$ python3 -q
>>> import numpy as np
>>> from numpy import linalg as LA
>>> np.set_printoptions(suppress=True, linewidth=140)
>>> Q, _ = LA.qr(np.array([[0.4, -1.1, -1.2], [-0.5, 0.8, -0.6], [0.5, 2.6, 0.1]]))
>>> M = 3 * Q
>>> M.round(2)
array([[-1.48,  1.44, -2.18],
       [ 1.85, -1.2 , -2.04],
       [-1.85, -2.35, -0.29]])
>>> r0 = np.array([2, -4, -7])
>>> M2 = M + np.outer(r0, np.eye(3)[0])
>>> LA.matrix_rank(M2 - M)
np.int64(1)
>>> r0 = np.array([1, 1, -2, -2, 1])
>>> X = r0[np.abs(np.subtract.outer(np.arange(5), np.arange(5)))]
>>> X
array([[ 1,  1, -2, -2,  1],
       [ 1,  1,  1, -2, -2],
       [-2,  1,  1,  1, -2],
       [-2, -2,  1,  1,  1],
       [ 1, -2, -2,  1,  1]])
>>> X.mean(axis=0)
array([-0.2, -0.2, -0.2, -0.2, -0.2])
>>> print(LA.matrix_rank(X))
5
>>> np.abs(X).max()
np.int64(2)
>>> X - X[0]
array([[ 0,  0,  0,  0,  0],
       [ 0,  0,  3,  0, -3],
       [-3,  0,  3,  3, -3],
       [-3, -3,  3,  3,  0],
       [ 0, -3,  0,  3,  0]])
>>> np.round(LA.svd(X, compute_uv=False), 2)
array([4.85, 4.85, 1.85, 1.85, 1.  ])
>>> np.unravel_index(np.abs(X).argmax(), X.shape)
(np.int64(0), np.int64(2))
>>> X.shape
(5, 5)
>>> X.sum(axis=1)
array([-1, -1, -1, -1, -1])
>>> w, vecs = LA.eigh(X)
>>> vec = np.array([-2, -1, 0, -2, 0])
>>> np.round(LA.eigvalsh(X[1:, 1:]), 2)
array([-1.85, -1.3 ,  2.3 ,  4.85])
>>> print(round(vec @ X @ vec / (vec @ vec), 2), round(float(w[0]), 2), round(w[-1], 2))
-1.22 -1.85 4.85
>>> w, vecs = LA.eigh(X)
>>> np.unique(w.round(6) + 0, return_counts=True)[1]
array([2, 1, 2])
>>> np.round(vecs.T @ vecs, 2) + 0
array([[1., 0., 0., 0., 0.],
       [0., 1., 0., 0., 0.],
       [0., 0., 1., 0., 0.],
       [0., 0., 0., 1., 0.],
       [0., 0., 0., 0., 1.]])
>>> print(np.round(vecs.T @ X @ vecs, 2) + 0)
[[-1.85  0.    0.    0.    0.  ]
 [ 0.   -1.85  0.    0.    0.  ]
 [ 0.    0.   -1.    0.    0.  ]
 [ 0.    0.    0.    4.85  0.  ]
 [ 0.    0.    0.    0.    4.85]]
>>> np.einsum("ii->", X)
np.int64(5)
>>> np.round(LA.eigvals(X), 2)
array([-1.  ,  4.85,  4.85, -1.85, -1.85])
>>> print(np.round(np.poly(X), 2))
[  1.  -5. -15.  45. 135.  81.]
>>> print(np.round(LA.eigvals(X).sum().real, 2))
5.0
>>> F = np.load("run18.npy")
>>> F
array([[ -4,  -2,   3,   1,   1,   3],
       [ -4,  -3,   7,   0,   4,   5],
       [ -8,  -7,   9,   4,   1,   5],
       [-12,  -6,  11,   1,  -1,   9],
       [-17, -11,  15,   6,  -4,   8],
       [-19, -16,  16,   9,  -6,   7],
       [-19, -12,  14,   8,  -5,   8],
       [-20,  -9,  13,   5,  -3,   7],
       [-19, -11,   8,   6,  -8,   8],
       [-18, -14,  10,   4,  -9,  11],
       [-23, -13,  13,   4, -14,  10],
       [-25, -16,   9,   7, -13,  11],
       [-30, -16,  12,  12, -15,  16],
       [-31, -20,  15,  14, -16,  19],
       [-30, -23,  18,  13, -16,  14],
       [-28, -28,  23,   8, -19,  17],
       [-26, -25,  21,  12, -24,  22],
       [-26, -24,  18,  12, -22,  26],
       [-30, -23,  17,  13, -24,  24],
       [-25, -27,  21,  12, -23,  29],
       [-25, -22,  18,  17, -28,  32],
       [-22, -26,  14,  21, -27,  36]])
>>> Xc = F - F.mean(axis=0)
>>> vecs = LA.svd(Xc)[2][:1]
>>> M2 = Xc - Xc @ vecs.T @ vecs
>>> LA.norm(M2, axis=1).round(6).argmax()
np.int64(21)
>>> np.round(np.cov(Xc @ vecs.T, rowvar=False), 2)
np.float64(317.94)
>>> np.round((Xc @ vecs.T).std(axis=0), 2)
array([17.42])
>>> np.round(LA.norm(M2) / LA.norm(Xc), 2)
np.float64(0.38)
